% python3 -q
>>> import numpy as np
>>> import numpy.linalg as la
>>> np.set_printoptions(suppress=True, linewidth=200)
>>> rd = lambda a: np.round(a, 2) + 0
>>> mat = np.load("mat.npy")
>>> print(mat)
[[-18.92  15.75   7.34]
 [-18.29  15.29   7.2 ]
 [ -8.14   7.49   4.54]
 [ -4.97   4.85   3.41]
 [ -4.67   4.59   3.29]
 [ -0.3    0.34   0.51]
 [  0.2   -0.14  -0.4 ]
 [  0.54  -0.12  -0.78]
 [  1.37  -0.02  -0.98]
 [  2.69  -0.02  -0.98]
 [  2.75  -0.02  -0.98]]
>>> print(round(np.log10(la.cond(mat))))
1
>>> print(la.matrix_rank(mat, rtol=0.1))
1
>>> print(la.cond(mat) > 100)
False
>>> print(rd(la.norm(mat, 2) / la.norm(mat)))
1.0
>>> out = np.c_[mat[:, :1] @ np.array([[2]]), np.array([2, 2, 0, 2, 1, 1, 2, 1, 1, 1, 1])]
>>> print(out)
[[-37.84   2.  ]
 [-36.58   2.  ]
 [-16.28   0.  ]
 [ -9.94   2.  ]
 [ -9.34   1.  ]
 [ -0.6    1.  ]
 [  0.4    2.  ]
 [  1.08   1.  ]
 [  2.74   1.  ]
 [  5.38   1.  ]
 [  5.5    1.  ]]
>>> print(la.matrix_rank(np.c_[mat, out]))
4
>>> print(rd(la.lstsq(mat, out[:, 0])[0]))
[2. 0. 0.]
>>> M = np.array([[-0.1, -2.0, 2.4, 0.9],
...     [0.3, -0.4, -1.0, -3.1],
...     [-0.3, -0.7, 0.1, 0.6],
...     [0.1, -1.0, -1.4, 1.1],
...     [1.2, 0.2, 1.6, -1.9]])
>>> M[:, 1] *= 3
>>> print(rd(M))
[[-0.1 -6.   2.4  0.9]
 [ 0.3 -1.2 -1.  -3.1]
 [-0.3 -2.1  0.1  0.6]
 [ 0.1 -3.  -1.4  1.1]
 [ 1.2  0.6  1.6 -1.9]]
>>> print(rd(la.norm(M) ** 2 / la.norm(M, 2) ** 2))
1.47
>>> print(rd(la.norm(M, axis=1)))
[6.53 3.48 2.21 3.49 2.82]
>>> print(M[4] @ M[2])
-2.6
>>> print(rd(la.norm(M, axis=0)))
[1.28 7.16 3.36 3.95]
>>> print(la.norm(M, axis=1).argmax())
0
>>> U, s, vt = la.svd(M, full_matrices=False)
>>> print(rd(s / s[0]))
[1.   0.53 0.42 0.11]
>>> print(U.shape, s.shape, vt.shape)
(5, 4) (4,) (4, 4)
>>> print(rd(U.T @ U))
[[1. 0. 0. 0.]
 [0. 1. 0. 0.]
 [0. 0. 1. 0.]
 [0. 0. 0. 1.]]
>>> print(rd(np.cumsum(s ** 2) / np.sum(s ** 2)))
[0.68 0.87 0.99 1.  ]
>>> print(rd(np.sqrt((s ** 2).sum())), rd(la.norm(M)))
8.93 8.93
>>> print(np.allclose(U * s @ vt, M))
True
>>> x = np.array([1, 3, 1, -1])
>>> rhs = M @ x
>>> print(rd(rhs))
[-16.6  -1.2  -7.1 -11.4   6.5]
>>> print(rd(la.solve(M.T @ M, M.T @ rhs)))
[ 1.  3.  1. -1.]
>>> print(rd(la.lstsq(M, rhs)[0]))
[ 1.  3.  1. -1.]
>>> rng = np.random.default_rng(902972)
>>> rhs = rhs + 0.3 * rng.normal(size=5)
>>> print(rd(rhs))
[-16.89  -0.88  -6.81 -11.25   6.48]
>>> coef, *_ = la.lstsq(M, rhs)
>>> print(coef.round())
[ 1.  3.  1. -1.]
>>> print(rd(M.T @ (rhs - M @ coef)))
[0. 0. 0. 0.]
>>> blk = np.stack([M, 2 * M, M[::-1]])
>>> print(blk.shape)
(3, 5, 4)
>>> print(rd(blk.sum(axis=0)))
[[  0.9 -17.4   8.8   0.8]
 [  1.   -6.6  -4.4  -8.2]
 [ -1.2  -8.4   0.4   2.4]
 [  0.6 -10.2  -5.2   0.2]
 [  3.5  -4.2   7.2  -4.8]]
>>> print(rd(la.norm(blk, axis=(1, 2))))
[ 8.93 17.86  8.93]
>>> print(rd(np.einsum("bij,cij->bc", blk, blk)))
[[ 79.74 159.48   4.93]
 [159.48 318.96   9.86]
 [  4.93   9.86  79.74]]
>>> print(la.matrix_rank(blk.reshape(3, -1)))
2
>>> W0 = np.load("x.npy")
>>> print(W0)
[[ 1.76 -0.35  0.31]
 [-0.35  2.53  0.76]
 [ 0.31  0.76  1.71]]
>>> u, g = W0[1], W0[0]
>>> print(rd(u @ g))
-1.27
>>> p = (u @ g) / (u @ u) * u
>>> print(rd((g - p) @ u))
0.0
>>> print(rd(np.outer(u, g)))
[[-0.62  0.12 -0.11]
 [ 4.45 -0.89  0.78]
 [ 1.34 -0.27  0.24]]
>>> print(rd(g - p))
[1.7  0.1  0.45]
>>> ev, vecs = la.eigh(W0)
>>> print(np.unique(ev.round(6) + 0, return_counts=True)[1])
[1 1 1]
>>> print(rd(ev))
[0.99 2.   3.  ]
>>> print(np.abs(vecs[:, -1]).round(6).argmax())
1
>>> print(rd(np.abs(vecs[:, -1])))
[0.12 0.87 0.48]
>>> print(ev.sum(), np.trace(W0))
6.0 6.0
>>> print(rd(vecs.T @ vecs))
[[1. 0. 0.]
 [0. 1. 0.]
 [0. 0. 1.]]
>>> print(rd(la.svd(W0, compute_uv=False)))
[3.   2.   0.99]
>>> print(rd(la.eigvalsh(W0 + -3 * np.eye(3))))
[-2.01 -1.    0.  ]
>>> out = np.c_[M[:, :2] @ np.array([[3, 4], [2, 0]]), np.array([0, 3, 3, 1, 2])]
>>> print(rd(out))
[[-12.3  -0.4   0. ]
 [ -1.5   1.2   3. ]
 [ -5.1  -1.2   3. ]
 [ -5.7   0.4   1. ]
 [  4.8   4.8   2. ]]
>>> print(la.matrix_rank(out))
3
>>> print(la.matrix_rank(np.c_[M, out]))
5
>>> print(rd(la.norm(out - M @ la.lstsq(M, out)[0], axis=0)))
[0.   0.   3.02]
>>> print(rd(la.norm(la.qr(M)[0].T @ out, axis=0) ** 2 / ((out ** 2).sum(axis=0) + 1e-12)))
[1.  1.  0.6]
>>> print(rd(la.lstsq(M, out[:, 0])[0]))
[3. 2. 0. 0.]
>>> labels = rng.permutation(3)
>>> print(labels)
[0 1 2]
>>> out = W0[labels][:, labels]
>>> print(np.allclose(out, W0))
True
>>> print(np.trace(out))
6.0
>>> out = la.invert(W0)
Traceback (most recent call last):
  File "<python-input-75>", line 1, in <module>
    out = la.invert(W0)
          ^^^^^^^^^
AttributeError: module 'numpy.linalg' has no attribute 'invert'
>>> out = la.inv(W0)
>>> print(rd(W0 @ out))
[[1. 0. 0.]
 [0. 1. 0.]
 [0. 0. 1.]]
>>> print(rd(la.det(W0) * out))
[[ 3.75  0.83 -1.05]
 [ 0.83  2.91 -1.45]
 [-1.05 -1.45  4.33]]
>>> print(np.allclose(out, W0.T))
False
>>> print(rd(la.inv(out)))
[[ 1.76 -0.35  0.31]
 [-0.35  2.53  0.76]
 [ 0.31  0.76  1.71]]
>>> print(rd(la.det(W0) * la.det(out)))
1.0
>>> print(rd(la.cond(W0)))
3.02
>>> J = np.array([[2, 5, 3, 4, 4],
...     [5, 13, 8, 10, 9],
...     [3, 8, 5, 6, 5],
...     [4, 10, 6, 8, 8],
...     [4, 9, 5, 8, 10]])
>>> print(J)
[[ 2  5  3  4  4]
 [ 5 13  8 10  9]
 [ 3  8  5  6  5]
 [ 4 10  6  8  8]
 [ 4  9  5  8 10]]
>>> blk = np.stack([J, 5 * J, J[::-1]])
>>> print(blk.shape)
(3, 5, 5)
>>> print(la.matrix_rank(blk.reshape(3, -1)))
2
>>> print((blk @ J.T).shape)
(3, 5, 5)
>>> print(blk.sum(axis=0))
[[16 39 23 32 34]
 [34 88 54 68 62]
 [21 56 35 42 35]
 [29 73 44 58 57]
 [26 59 33 52 64]]
>>> print(rd(la.det(blk)))
[0. 0. 0.]
>>> print(np.einsum("bij,cij->bc", blk, blk))
[[ 1234  6170  1139]
 [ 6170 30850  5695]
 [ 1139  5695  1234]]
>>> feats = np.load("m.npy")
>>> print(feats)
[[ 3  1  3  1  3  1]
 [ 0 -3  0 -3  0 -3]
 [-1  3 -1  3 -1  3]
 [ 3  1  3  1  3  1]
 [ 0 -3  0 -3  0 -3]
 [-1  3 -1  3 -1  3]]
>>> Z = mat[[8, 2]].astype(float)
>>> for _ in range(3):
...     labels = la.norm(mat[:, None] - Z, axis=-1).argmin(axis=1)
...     Z = np.array([mat[labels == j].mean(axis=0) for j in range(2)])
... 
>>> print(labels)
[1 1 1 1 1 0 0 0 0 0 0]
>>> print(rd(Z))
[[  1.21   0.    -0.6 ]
 [-11.     9.59   5.16]]
>>> m1 = np.load("a.npy")
>>> print(m1)
[[-9.41 -3.69 -2.04]
 [-8.95 -3.45 -2.07]
 [-7.85 -2.9  -2.13]
 [-7.65 -2.81 -2.14]
 [-5.05 -1.69 -2.25]
 [-4.77 -1.59 -2.25]
 [-4.1  -1.37 -2.25]
 [-2.36 -1.01 -2.1 ]
 [-2.13 -1.   -2.04]
 [-1.63 -1.01 -1.84]
 [-0.63 -0.76 -0.74]
 [-0.53 -0.65 -0.6 ]
 [-0.28 -0.36 -0.3 ]
 [-0.04 -0.06 -0.04]
 [ 0.9   1.25  0.77]
 [ 2.01  2.81  1.48]
 [ 2.54  3.56  1.77]
 [ 2.59  3.63  1.8 ]
 [ 4.65  6.47  2.76]
 [ 6.39  8.84  3.44]
 [ 7.97 10.96  3.99]
 [10.12 13.81  4.67]
 [10.31 14.06  4.73]
 [16.27 21.79  6.33]
 [20.99 27.8   7.43]
 [22.51 29.71  7.76]
 [30.92 40.2   9.44]
 [31.12 40.45  9.47]
 [31.13 40.46  9.48]]
>>> Xc = m1 - m1.mean(axis=1)
Traceback (most recent call last):
  File "<python-input-100>", line 1, in <module>
    Xc = m1 - m1.mean(axis=1)
         ~~~^~~~~~~~~~~~~~~~~
ValueError: operands could not be broadcast together with shapes (29,3) (29,) 
>>> Xc = m1 - m1.mean(axis=0)
>>> U, s, vt = la.svd(Xc, full_matrices=False)
>>> print(la.matrix_rank(Xc))
3
>>> print(rd(vt[0] * np.sign(vt[0, np.abs(vt[0]).argmax()])))
[0.63 0.75 0.21]
>>> print(np.abs(U[:, 0]).argmax())
28
>>> print(rd(np.abs(vt[-1])))
[0.38 0.07 0.92]
>>> print(np.abs(vt[0]).argmax())
1
>>> print(rd(s ** 2 / (s ** 2).sum()))
[0.99 0.01 0.  ]
